% ipython --no-banner

In [1]: import numpy as np

In [2]: import numpy.linalg as la

In [3]: np.set_printoptions(precision=2, suppress=True, linewidth=200, legacy="1.25")

In [4]: def rnd(a):
   ...:     return np.round(a, 2) + 0
   ...: 

In [5]: J = np.array([[2, 5, 0], [-4, -8, 0], [0, 0, 2]])

In [6]: other = J / np.sqrt((J ** 2).mean(axis=1, keepdims=True))

In [7]: print(la.matrix_rank(J - J.mean(axis=1, keepdims=True)))
2

In [8]: print(la.matrix_rank(other) == la.matrix_rank(J))
True

In [9]: print(rnd(J - J.mean(axis=1, keepdims=True)))
[[-0.33  2.67 -2.33]
 [ 0.   -4.    4.  ]
 [-0.67 -0.67  1.33]]

In [10]: print(np.trace(J))
-4

In [11]: print(np.allclose(J @ J.T, J.T @ J))
False

In [12]: rng = np.random.default_rng(813)

In [13]: z = rng.permutation(3)

In [14]: print(z)
[0 2 1]

In [15]: other = J[z][:, z]

In [16]: print(other)
[[ 2  0  5]
 [ 0  2  0]
 [-4  0 -8]]

In [17]: print(rnd(la.det(other)), rnd(la.det(J[z])))
8.0 -8.0

In [18]: W0 = np.array([[3, 0, -3, 3, -1],
    ...:     [0, 3, 0, -3, 3],
    ...:     [-3, 0, 3, 0, -3],
    ...:     [3, -3, 0, 3, 0],
    ...:     [-1, 3, -3, 0, 3]])

In [19]: print(rnd(la.det(W0)))
-405.0

In [20]: print(np.trace(W0))
15

In [21]: print(np.allclose(W0, W0.T))
True

In [22]: f = np.array([-2, -1, -3, 1, 2])

In [23]: other = W0 + np.outer(f, np.eye(5)[0])

In [24]: print(rnd(la.det(other) / la.det(W0)), rnd(1 + la.solve(W0, f)[0]))
0.0 0.0

In [25]: print(la.matrix_rank(other - W0))
1

In [26]: print(la.matrix_rank(la.inv(other) - la.inv(W0), tol=1e-8))
4

In [27]: print(other)
[[ 1.  0. -3.  3. -1.]
 [-1.  3.  0. -3.  3.]
 [-6.  0.  3.  0. -3.]
 [ 4. -3.  0.  3.  0.]
 [ 1.  3. -3.  0.  3.]]

In [28]: print(np.allclose(other[:-1].T @ la.lstsq(other[:-1].T, other[-1])[0], other[-1]))
True

In [29]: print(np.abs(np.diag(la.qr(other)[1])) > 1e-9)
[ True  True  True  True False]

In [30]: print(la.lstsq(other[:-1].T, other[-1])[2])
4

In [31]: print(rnd(np.trace(la.pinv(other) @ other)))
4.0

In [32]: print(np.unique(other.round(6), axis=0).shape)
(5, 5)

In [33]: print(rnd(other @ la.pinv(other) @ other))
[[ 1.  0. -3.  3. -1.]
 [-1.  3.  0. -3.  3.]
 [-6.  0.  3.  0. -3.]
 [ 4. -3.  0.  3.  0.]
 [ 1.  3. -3.  0.  3.]]

In [34]: E = np.array([[1, -3, 1, 2, 0, 0, -1, -2],
    ...:     [1, 0, 1, -1, -2, 1, 1, -3],
    ...:     [3, 1, -1, 0, -3, 3, 2, 2],
    ...:     [-1, -3, 0, 1, -1, 0, 3, 3],
    ...:     [1, 2, -3, 2, 0, -2, -2, 3],
    ...:     [0, 1, 3, -2, -1, -2, 3, -2],
    ...:     [3, -3, 3, 0, -4, 2, 1, -8]])

In [35]: print(E)
[[ 1 -3  1  2  0  0 -1 -2]
 [ 1  0  1 -1 -2  1  1 -3]
 [ 3  1 -1  0 -3  3  2  2]
 [-1 -3  0  1 -1  0  3  3]
 [ 1  2 -3  2  0 -2 -2  3]
 [ 0  1  3 -2 -1 -2  3 -2]
 [ 3 -3  3  0 -4  2  1 -8]]

In [36]: print(rnd(E @ la.pinv(E) @ E))
[[ 1. -3.  1.  2.  0.  0. -1. -2.]
 [ 1.  0.  1. -1. -2.  1.  1. -3.]
 [ 3.  1. -1.  0. -3.  3.  2.  2.]
 [-1. -3.  0.  1. -1.  0.  3.  3.]
 [ 1.  2. -3.  2.  0. -2. -2.  3.]
 [ 0.  1.  3. -2. -1. -2.  3. -2.]
 [ 3. -3.  3.  0. -4.  2.  1. -8.]]

In [37]: print(la.lstsq(E[:-1].T, E[-1])[2])
6

In [38]: print(np.abs(np.diag(la.qr(E)[1])) > 1e-9)
[ True  True  True  True  True  True False]

In [39]: print(np.unique(E.round(6), axis=0).shape)
(7, 8)

In [40]: x0 = np.array([0, 0, -1, 2, 0, 2, 0, -1])

In [41]: h = np.maximum(E @ x0, 0)

In [42]: print(E.T @ h)
[ 49 -37  29   8 -55  35  16 -78]

In [43]: print(np.flatnonzero(h > 1e-9))
[0 1 2 6]

In [44]: print(np.maximum(E @ x0, 0) - np.maximum(-E @ x0, 0))
[ 5  2  5 -1  0 -9  9]

In [45]: print(E * (h > 1e-9)[:, None])
[[ 1 -3  1  2  0  0 -1 -2]
 [ 1  0  1 -1 -2  1  1 -3]
 [ 3  1 -1  0 -3  3  2  2]
 [ 0  0  0  0  0  0  0  0]
 [ 0  0  0  0  0  0  0  0]
 [ 0  0  0  0  0  0  0  0]
 [ 3 -3  3  0 -4  2  1 -8]]

In [46]: print(rnd(np.tanh(E @ x0)))
[ 1.    0.96  1.   -0.76  0.   -1.    1.  ]

In [47]: left, s, Vt = la.svd(E)

In [48]: evecs = Vt[:(s > 1e-8).sum()]

In [49]: x0 = E[6] + -2 * E[3] + rng.integers(2) * np.eye(8)[5]

In [50]: print(x0)
[  5.   3.   3.  -2.  -2.   3.  -5. -14.]

In [51]: print(np.allclose(evecs.T @ evecs @ x0, x0))
False

In [52]: print(la.matrix_rank(np.vstack([E, x0])))
7

In [53]: print(np.argsort(-la.norm(E, axis=0).round(6), kind="stable")[:3])
[7 1 4]

In [54]: print([round(float(x), 2) for x in la.svd(E, compute_uv=False)[:3]])
[12.72, 6.68, 5.98]

In [55]: print(la.matrix_rank(E, rtol=0.1))
6

In [56]: other = E / la.norm(E, axis=1, keepdims=True)

In [57]: gram = other @ other.T

In [58]: print(rnd(np.degrees(np.arccos(np.clip(gram[0, 1], -1, 1)))))
74.72

In [59]: print((gram - 2 * np.eye(7)).round(6).argmax(axis=1))
[6 6 1 2 2 1 1]

In [60]: print(np.argwhere(np.triu(np.abs(gram) > 0.95, 1)))
[]

In [61]: F = np.load("data.npy")

In [62]: print(F)
[[ 1.4  -0.5  -1.    1.01]
 [-0.8  -1.1   0.5   2.36]
 [-0.2  -0.8  -1.1   1.32]
 [-1.1   0.5  -2.2  -0.75]
 [ 0.1   1.4  -0.6  -2.97]
 [-1.1   0.6   0.9  -1.29]
 [-0.4  -0.9  -0.8   1.75]
 [ 1.3  -0.9  -0.2   1.74]
 [ 0.6  -0.5  -1.8   1.11]
 [-0.4   1.9  -0.2  -3.66]
 [-0.1  -1.    0.7   2.12]
 [ 0.7  -0.5  -0.5   0.72]
 [ 1.5  -0.5   0.6   0.93]
 [-1.1   0.6   0.   -1.03]
 [ 0.6  -0.6   0.8   1.16]
 [-1.9  -1.2   0.1   2.48]
 [ 0.8  -1.4   0.4   2.77]
 [ 1.   -0.8   1.5   1.78]
 [ 0.2   0.    0.1  -0.02]
 [-0.8  -0.7   0.9   1.37]
 [-0.1  -0.2   0.    0.43]
 [ 1.5   0.7   1.   -1.45]
 [-0.6   1.1  -0.5  -2.24]
 [ 0.7   1.2   0.1  -2.59]
 [-1.    1.4   0.8  -2.82]
 [-1.5  -1.2   1.5   2.31]
 [-0.8   0.6  -0.9  -1.2 ]
 [ 0.5  -0.2   0.1   0.41]
 [ 0.8   0.1   0.4  -0.19]
 [-1.2   1.3  -1.7  -2.38]
 [-0.6   0.   -1.6   0.03]]

In [63]: proj = F @ la.solve(F.T @ F, F.T)

In [64]: print(rnd(proj @ F[:, 3]))
[ 1.01  2.36  1.32 -0.75 -2.97 -1.29  1.75  1.74  1.11 -3.66  2.12  0.72  0.93 -1.03  1.16  2.48  2.77  1.78 -0.02  1.37  0.43 -1.45 -2.24 -2.59 -2.82  2.31 -1.2   0.41 -0.19 -2.38  0.03]

In [65]: print(rnd(la.eigvalsh(proj)))
[0. 0. 0. 0. 0. 0. 0. 0. 0. 0. 0. 0. 0. 0. 0. 0. 0. 0. 0. 0. 0. 0. 0. 0. 0. 0. 0. 1. 1. 1. 1.]

In [66]: print(np.allclose(proj @ proj, proj))
True

In [67]: left, s, Vt = la.svd(F, full_matrices=False)

In [68]: print(rnd(left.T @ F @ Vt.T))
[[11.39  0.    0.    0.  ]
 [ 0.    5.39  0.    0.  ]
 [ 0.    0.    4.89  0.  ]
 [ 0.    0.    0.    0.3 ]]

In [69]: print((s > 1e-8).sum())
4

In [70]: print(left.shape, s.shape, Vt.shape)
(31, 4) (4,) (4, 4)

In [71]: print(rnd(s))
[11.39  5.39  4.89  0.3 ]

In [72]: print(rnd(left.T @ left))
[[1. 0. 0. 0.]
 [0. 1. 0. 0.]
 [0. 0. 1. 0.]
 [0. 0. 0. 1.]]

In [73]: print(la.matrix_rank(F, rtol=0.1))
3

In [74]: print(rnd(np.abs(la.svd(F)[2][-1])))
[0.02 0.89 0.01 0.45]

In [75]: print(rnd(la.norm(F, 2) / la.norm(F)))
0.84

In [76]: print(la.cond(F) > 100)
False

In [77]: print([round(float(x), 2) for x in la.svd(F, compute_uv=False)[:3]])
[11.39, 5.39, 4.89]

In [78]: print(np.argsort(-la.norm(F, axis=0).round(6), kind="stable")[:3])
[3 2 0]

In [79]: C = F[[13, 30]].astype(float)

In [80]: for _ in range(6):
    ...:     z = la.norm(F[:, None] - C, axis=-1).argmin(axis=1)
    ...:     C = np.array([F[z == j].mean(axis=0) for j in range(2)])
    ...: 

In [81]: print(z)
[1 1 1 0 0 0 1 1 1 0 1 1 1 0 1 1 1 1 1 1 1 0 0 0 0 1 0 1 1 0 1]

In [82]: print(rnd(C))
[[-0.45  1.03 -0.3  -2.03]
 [ 0.15 -0.64  0.03  1.28]]

In [83]: print(rnd(C[1] - C[0]))
[ 0.6  -1.67  0.33  3.31]

In [84]: Ac = (F - F.mean(axis=0)) / F.std(axis=0)

In [85]: print(np.argwhere(np.abs(Ac) > 2))
[[3 2]
 [9 1]
 [9 3]]

In [86]: print(rnd(Ac.std(axis=0)))
[1. 1. 1. 1.]

In [87]: coef = la.lstsq(np.delete(Ac, 3, axis=1), Ac[:, 3])[0]

In [88]: print(rnd(coef))
[-0.02 -1.   -0.01]

In [89]: print(rnd(1 - np.var(Ac[:, 3] - np.delete(Ac, 3, axis=1) @ coef)))
1.0

In [90]: X = np.load("test16.npy")

In [91]: print(X)
[[6. 0. 5.]
 [0. 6. 0.]
 [5. 0. 6.]]

In [92]: print((X != 0).astype(int))
[[1 0 1]
 [0 1 0]
 [1 0 1]]

In [93]: print(rnd(np.sort(la.eigvals(X).real)))
[ 1.  6. 11.]

In [94]: evals, evecs = la.eig(X)

In [95]: print(rnd(np.sort(la.eigvals(la.inv(X)))))
[0.09 0.17 1.  ]

In [96]: print(rnd(np.prod(evals)))
66.0

In [97]: evals, evecs = la.eigh(X)

In [98]: print(rnd(evecs.T @ evecs))
[[1. 0. 0.]
 [0. 1. 0.]
 [0. 0. 1.]]

In [99]: print(rnd(np.abs(evecs[:, -1])))
[0.71 0.   0.71]

In [100]: print(rnd(evecs.T @ X @ evecs))
[[ 1.  0.  0.]
 [ 0.  6.  0.]
 [ 0.  0. 11.]]

In [101]: data = np.load("x.npy")

In [102]: print(data)
[[ 2  3  4  5  6  7  8  9]
 [10 11 12 13 14 15 16 17]
 [18 19 20 21 22 23 24 25]
 [26 27 28 29 30 31 32 33]
 [34 35 36 37 38 39 40 41]]

In [103]: r = la.matrix_rank(data)

In [104]: print(r)
2

In [105]: ns = la.svd(data)[2][r:].T

In [106]: print(ns.shape)
(8, 6)

In [107]: print(rnd(ns @ ns.T))
[[ 0.58 -0.33 -0.25 -0.17 -0.08  0.    0.08  0.17]
 [-0.33  0.73 -0.21 -0.15 -0.1  -0.04  0.02  0.08]
 [-0.25 -0.21  0.82 -0.14 -0.11 -0.07 -0.04  0.  ]
 [-0.17 -0.15 -0.14  0.87 -0.12 -0.11 -0.1  -0.08]
 [-0.08 -0.1  -0.11 -0.12  0.87 -0.14 -0.15 -0.17]
 [ 0.   -0.04 -0.07 -0.11 -0.14  0.82 -0.21 -0.25]
 [ 0.08  0.02 -0.04 -0.1  -0.15 -0.21  0.73 -0.33]
 [ 0.17  0.08  0.   -0.08 -0.17 -0.25 -0.33  0.58]]

In [108]: print(np.allclose(data @ ns, 0))
True

In [109]: feats = np.loadtxt("mat.csv", delimiter=",")

In [110]: print(feats)
[[ 0.3   1.3  -1.2  -0.7  -0.1   0.5  -1.1 ]
 [-0.1  -0.9   0.3  -0.2   1.5   0.3  -2.6 ]
 [ 0.    0.5  -0.3  -0.8   1.   -0.8  -0.5 ]
 [-0.08 -0.89  0.33 -0.18  1.52  0.33 -2.56]]

In [111]: other = feats / la.norm(feats, axis=1, keepdims=True)

In [112]: gram = other @ other.T

In [113]: print((gram - 2 * np.eye(4)).round(6).argmax(axis=1))
[2 3 0 1]

In [114]: print(rnd(gram[0]))
[1.   0.2  0.42 0.19]

In [115]: print(np.argwhere(np.triu(np.abs(gram) > 0.95, 1)))
[[1 3]]

In [116]: left, s, Vt = la.svd(feats, full_matrices=False)

In [117]: print(np.abs(left[:, 0]).round(6).argmax())
1

In [118]: print(rnd(s / s[0]))
[1.   0.51 0.3  0.01]

In [119]: print(rnd(s))
[4.56 2.32 1.35 0.04]

In [120]: print(rnd(left.T @ feats @ Vt.T))
[[4.56 0.   0.   0.  ]
 [0.   2.32 0.   0.  ]
 [0.   0.   1.35 0.  ]
 [0.   0.   0.   0.04]]

In [121]: print(rnd(np.cumsum(s ** 2) / np.sum(s ** 2)))
[0.74 0.93 1.   1.  ]

In [122]: th = np.radians(180)

In [123]: R = np.eye(7)

In [124]: R[2, 2] = R[6, 6] = np.cos(th)

In [125]: R[2, 6], R[6, 2] = -np.sin(th), np.sin(th)

In [126]: print(rnd(R))
[[ 1.  0.  0.  0.  0.  0.  0.]
 [ 0.  1.  0.  0.  0.  0.  0.]
 [ 0.  0. -1.  0.  0.  0.  0.]
 [ 0.  0.  0.  1.  0.  0.  0.]
 [ 0.  0.  0.  0.  1.  0.  0.]
 [ 0.  0.  0.  0.  0.  1.  0.]
 [ 0.  0.  0.  0.  0.  0. -1.]]

In [127]: other = feats @ R.T

In [128]: print(np.allclose(la.norm(feats, axis=1), la.norm(other, axis=1)))
True

In [129]: print(rnd(la.norm(feats) ** 2 / la.norm(feats, 2) ** 2))
1.35

In [130]: print(rnd(la.norm(feats, "nuc")))
8.27

In [131]: print(rnd(la.norm(feats, axis=0)))
[0.33 1.88 1.31 1.1  2.36 1.04 3.84]

In [132]: print(rnd(la.norm(feats, 1)), rnd(la.norm(feats, np.inf)))
6.76 5.9

In [133]: print(la.norm(feats, axis=1).argmax())
1

In [134]: def softmax(z):
     ...:     e = np.exp(z - z.max(axis=-1, keepdims=True))
     ...:     return e / e.sum(axis=-1, keepdims=True)
     ...: 

In [135]: print(rnd(softmax(feats).sum(axis=1)))
[1. 1. 1. 1.]

In [136]: scores = feats @ feats.T / np.sqrt(7)

In [137]: print(softmax(scores).round(6).argmax(axis=1))
[0 1 2 1]

In [138]: print(rnd(softmax(scores)[0] @ feats))
[ 0.15  0.57 -0.65 -0.57  0.51  0.25 -1.42]

In [139]: print(rnd(softmax(scores)))
[[0.57 0.14 0.15 0.14]
 [0.02 0.48 0.02 0.47]
 [0.2  0.24 0.32 0.24]
 [0.02 0.48 0.02 0.47]]
